>>> import numpy as np
>>> np.set_printoptions(precision=1, suppress=True, linewidth=140)
>>> O, _ = np.linalg.qr(np.array([[0.0, -0.6, -1.0],
...     [0.0, 0.8, 0.6],
...     [2.3, 0.0, 0.2],
...     [-0.9, 0.6, 0.4],
...     [-3.3, -0.3, -0.7]]))
>>> m1 = O @ O.T
>>> m1.round(1) + 0
array([[ 1. ,  0.1,  0.1, -0.1,  0.1],
       [ 0.1,  0.7,  0. ,  0.5, -0.1],
       [ 0.1,  0. ,  0.3, -0.1, -0.4],
       [-0.1,  0.5, -0.1,  0.4,  0.1],
       [ 0.1, -0.1, -0.4,  0.1,  0.7]])
>>> # looks like rank 3
>>> x = np.array([1, 2, 0, 0, 2])
>>> np.linalg.eigvalsh(2 * m1 - np.eye(5))
array([-1., -1.,  1.,  1.,  1.])
>>> m1 @ x
array([ 1.3,  1.2, -0.7,  1. ,  1.3])
>>> round((x - m1 @ x) @ (m1 @ x), 1)
np.float64(0.0)
>>> mat = np.load("case1.npy")
>>> mat
array([[-0.8,  0.8, -0.4],
       [ 0.7, -0.7,  0.4],
       [ 0. ,  0. ,  0. ],
       [ 0.5, -0.5,  0.2],
       [ 0.8, -0.8,  0.4],
       [ 0.9, -0.9,  0.6],
       [ 0.9, -0.9,  0.6],
       [-0.8,  0.8, -0.4],
       [ 0.9, -0.9,  0.5],
       [ 0.8, -0.8,  0.4],
       [ 0.6, -0.6,  0.3],
       [ 0.5, -0.5,  0.2],
       [ 0.6, -0.6,  0.3]])
>>> gram = np.cov(mat, rowvar=False)
>>> gram.shape
(3, 3)
>>> np.argwhere(np.triu(np.abs(np.corrcoef(mat.T)) > 0.8, 1))
array([[0, 1],
       [0, 2],
       [1, 2]])
>>> round(np.corrcoef(mat[:, 2], mat[:, 0])[0, 1], 1)
np.float64(1.0)
>>> np.round(np.linalg.eigvalsh(gram)[::-1], 1) + 0
array([0.8, 0. , 0. ])
>>> gram
array([[ 0.4, -0.4,  0.2],
       [-0.4,  0.4, -0.2],
       [ 0.2, -0.2,  0.1]])
>>> mat.std(axis=0)
array([0.6, 0.6, 0.3])
>>> np.corrcoef(mat.T)
array([[ 1., -1.,  1.],
       [-1.,  1., -1.],
       [ 1., -1.,  1.]])
>>> Xc = mat - mat.mean(axis=0)
>>> U, sig, Vt = np.linalg.svd(Xc, full_matrices=False)
>>> np.round((sig ** 2).sum() ** 2 / (sig ** 4).sum(), 1)
np.float64(1.0)
>>> Vt[0] * np.sign(Vt[0, np.abs(Vt[0]).argmax()])
array([ 0.7, -0.7,  0.4])
>>> np.round(sig ** 2 / (sig ** 2).sum(), 1) + 0
array([1., 0., 0.])
>>> sig.round(1) + 0
array([3.1, 0.2, 0. ])
>>> E = np.array([[0, 0], [-2, 0]])
>>> round(float(np.linalg.norm(E, 2) / np.linalg.norm(E)), 1)
1.0
>>> T = np.stack([E, -3 * E, E[::-1]])
>>> np.linalg.matrix_rank(T.reshape(3, -1))
np.int64(2)
>>> T.shape
(3, 2, 2)
>>> np.einsum("bij,cij->bc", T, T)
array([[  4, -12,   0],
       [-12,  36,   0],
       [  0,   0,   4]])
>>> T.sum(axis=0)
array([[-2,  0],
       [ 4,  0]])
>>> np.linalg.norm(T, axis=(1, 2))
array([2., 6., 2.])
>>> (T @ E.T).shape
(3, 2, 2)
>>> np.linalg.norm(E, axis=0)
array([2., 0.])
>>> E @ E.T
array([[0, 0],
       [0, 4]])
>>> np.linalg.pinv(E)
array([[ 0. , -0.5],
       [ 0. ,  0. ]])
>>> E[:, 0] @ E[:, 1]
np.int64(0)
>>> round(float(np.linalg.norm(mat)), 1)
3.9
>>> mat - mat[0]
array([[ 0. ,  0. ,  0. ],
       [ 1.5, -1.5,  0.8],
       [ 0.8, -0.8,  0.4],
       [ 1.3, -1.3,  0.6],
       [ 1.6, -1.6,  0.8],
       [ 1.7, -1.7,  1. ],
       [ 1.7, -1.7,  1. ],
       [ 0. ,  0. ,  0. ],
       [ 1.7, -1.7,  0.9],
       [ 1.6, -1.6,  0.8],
       [ 1.4, -1.4,  0.7],
       [ 1.3, -1.3,  0.6],
       [ 1.4, -1.4,  0.7]])
>>> np.abs(mat).max()
np.float64(0.9)
>>> np.linalg.rank(mat)
Traceback (most recent call last):
  File "<python-input-42>", line 1, in <module>
    np.linalg.rank(mat)
    ^^^^^^^^^^^^^^
AttributeError: module 'numpy.linalg' has no attribute 'rank'
>>> np.round(np.linalg.svd(mat, compute_uv=False), 1) + 0
array([3.9, 0.2, 0. ])
>>> P = np.triu(np.array([[8, -9], [2, -3]]), 1) + np.eye(2)
>>> Y = P @ E @ np.linalg.inv(P)
>>> np.trace(Y), np.trace(E)
(np.float64(0.0), np.int64(0))
>>> np.round(np.poly(Y), 1) + 0
array([1., 0., 0.])
>>> W0 = np.array([[0.5, 1.0, -0.4, 0.0, -1.5, 0.1],
...     [-1.6, 0.2, -2.1, 0.3, 0.8, 0.5],
...     [-1.8, 0.4, -0.7, 2.1, -0.1, -2.4],
...     [0.0, 0.6, 0.1, -0.5, -0.5, 0.7],
...     [0.5, 0.9, 0.2, 1.3, -2.5, -1.9]])
>>> rng = np.random.default_rng(3993)
>>> Y = W0 + rng.integers(-2, 3, (5, 4)) @ rng.integers(-2, 3, (4, 6))
>>> Y
array([[ 1.5, -1. ,  1.6,  0. ,  5.5, -4.9],
       [-1.6,  6.2, -7.1, -2.7, -2.2,  2.5],
       [ 2.2, -3.6,  4.3,  7.1,  0.9, -3.4],
       [-1. , -5.4,  5.1,  0.5,  1.5,  0.7],
       [ 5.5, -1.1,  4.2,  4.3, -0.5, -2.9]])
>>> np.linalg.matrix_rank(Y - W0, tol=1e-8)
np.int64(4)
>>> np.round(np.linalg.svd(Y - W0, compute_uv=False), 1) + 0
array([16.7,  7.4,  6.3,  1.7,  0. ])
